% python3 -q
>>> import numpy as np
>>> import numpy.linalg as la
>>> np.set_printoptions(suppress=True, linewidth=120)
>>> rng = np.random.default_rng(560082)
>>> X = rng.normal(size=(47, 8)) + 10 * np.array([-2, 0, -1, 1, -2, 2, 3, 3])
>>> X.round(2)
array([[-20.14,  -0.38, -10.54,   9.9 , -19.48,  18.95,  31.3 ,  30.5 ],
       [-21.01,   1.67,  -9.81,  11.58, -21.87,  19.17,  29.51,  31.25],
       [-20.29,  -0.2 ,  -9.62,   8.53, -20.63,  19.02,  29.74,  29.37],
       [-19.67,   1.45,  -7.53,   9.71, -20.54,  21.51,  29.49,  30.55],
       [-21.13,  -0.94, -10.05,   9.93, -20.68,  20.15,  29.73,  30.26],
       [-19.3 ,   0.39,  -9.96,  11.45, -20.51,  20.18,  28.57,  30.36],
       [-20.52,   1.34, -11.32,   8.61, -20.8 ,  18.98,  30.07,  29.61],
       [-19.93,  -0.04, -12.01,   9.85, -18.31,  18.8 ,  30.61,  28.  ],
       [-20.62,   0.24, -11.21,  10.08, -20.65,  17.84,  30.36,  30.3 ],
       [-21.91,  -1.26, -10.55,   8.64, -20.56,  20.29,  30.13,  30.  ],
       [-17.63,  -0.21,  -9.09,  11.22, -19.01,  19.72,  29.31,  32.18],
       [-18.77,   0.88, -11.47,   9.19, -20.57,  20.4 ,  30.64,  27.89],
       [-21.15,   0.68, -10.57,   9.39, -18.06,  20.4 ,  29.24,  29.75],
       [-20.26,   1.58,  -8.32,  10.58, -21.78,  20.35,  30.22,  30.85],
       [-20.14,  -1.72,  -9.52,   9.01, -19.15,  19.89,  32.13,  30.91],
       [-19.41,   0.26, -10.82,   9.84, -19.09,  19.06,  30.69,  30.33],
       [-20.28,  -0.71,  -9.75,   8.87, -20.06,  21.18,  28.97,  28.24],
       [-20.72,   0.02,  -8.83,  11.84, -19.8 ,  19.41,  29.84,  29.29],
       [-20.87,   0.04, -10.6 ,   9.6 , -18.72,  19.78,  29.18,  27.96],
       [-20.1 ,   0.43,  -9.94,  10.16, -19.9 ,  19.17,  29.44,  28.74],
       [-19.13,  -1.43,  -9.42,  10.32, -17.83,  21.49,  29.59,  28.71],
       [-18.67,   1.11,  -9.67,   9.71, -18.65,  20.18,  28.53,  29.16],
       [-20.44,  -0.02, -11.13,   9.14, -21.25,  20.1 ,  30.36,  28.36],
       [-18.23,   0.52,  -7.64,  10.7 , -20.61,  17.99,  31.84,  31.14],
       [-22.13,   0.38, -11.76,  10.24, -21.03,  19.17,  30.71,  29.54],
       [-17.73,   0.05, -10.9 ,   9.07, -21.66,  20.83,  28.6 ,  31.52],
       [-20.69,   0.02, -10.3 ,  10.21, -21.11,  19.78,  29.16,  31.38],
       [-19.87,   0.53,  -9.96,  10.33, -19.91,  17.75,  30.6 ,  30.51],
       [-18.81,   1.19, -10.38,   9.85, -19.  ,  19.27,  29.9 ,  30.32],
       [-18.39,  -1.13,  -9.53,  10.58, -19.77,  20.38,  29.71,  29.02],
       [-20.32,  -0.92,  -8.59,   6.78, -18.25,  19.8 ,  29.2 ,  30.05],
       [-21.37,  -0.59, -10.34,  11.33, -20.58,  19.99,  29.47,  31.19],
       [-20.57,   0.53, -11.99,   9.51, -19.73,  21.6 ,  28.42,  31.62],
       [-20.05,   1.54, -10.92,   9.31, -19.87,  18.93,  30.14,  32.39],
       [-20.97,  -0.94, -11.37,  10.23, -20.3 ,  18.7 ,  32.19,  31.72],
       [-21.23,  -0.9 , -10.19,  10.98, -21.54,  21.31,  31.68,  30.09],
       [-21.37,   0.41,  -8.81,   7.81, -19.11,  19.62,  31.85,  30.68],
       [-21.48,  -0.22, -11.46,   8.93, -18.49,  20.47,  27.58,  29.38],
       [-21.18,  -0.22,  -8.22,   9.17, -20.93,  19.87,  31.88,  28.9 ],
       [-19.75,  -1.19, -10.61,   7.74, -18.16,  21.15,  31.12,  28.98],
       [-18.21,  -0.38,  -9.82,   9.58, -18.35,  18.52,  30.11,  28.9 ],
       [-18.83,   0.53, -10.63,  11.46, -20.49,  19.58,  27.72,  29.91],
       [-19.93,   0.06,  -9.59,  10.17, -20.9 ,  18.42,  30.66,  29.71],
       [-19.68,  -0.36, -10.95,   9.69, -18.76,  21.33,  31.44,  29.19],
       [-19.42,  -0.69,  -9.69,  10.41, -19.9 ,  19.58,  29.07,  29.3 ],
       [-20.48,  -0.1 ,  -9.81,  10.89, -19.06,  20.07,  29.84,  28.72],
       [-19.43,   1.01, -10.46,  12.56, -18.74,  19.5 ,  30.21,  30.08]])
>>> Uu, s, Vh = la.svd(X)
>>> s.round(2)
array([387.  ,   9.43,   8.01,   7.43,   6.78,   6.6 ,   5.47,   4.77])
>>> np.argmax(s[:-1] / (s[1:] + 1e-6)) + 1
np.int64(1)
>>> other = Uu[:, :1] @ np.diag(s[:1]) @ Vh[:1]
>>> round(float(la.norm(X - other) / la.norm(X)), 2)
0.05
>>> round(la.norm(X - other, 2), 2), round(float(s[1]), 2)
(np.float64(9.43), 9.43)
>>> la.matrix_rank(other)
np.int64(1)
>>> cen = X - X.mean(axis=0)
>>> Uu, s, Vh = la.svd(cen, full_matrices=False)
>>> round(float((s ** 2).sum() ** 2 / (s ** 4).sum()), 2)
6.61
>>> np.round(np.abs(Vh[-1]), 2)
array([0.05, 0.73, 0.06, 0.09, 0.23, 0.49, 0.39, 0.01])
>>> la.matrix_rank(cen)
np.int64(8)
>>> [round(float(x), 2) for x in la.svd(X, compute_uv=False)[:3]]
[387.0, 9.43, 8.01]
>>> la.matrix_rank(X, rtol=0.1)
np.int64(1)
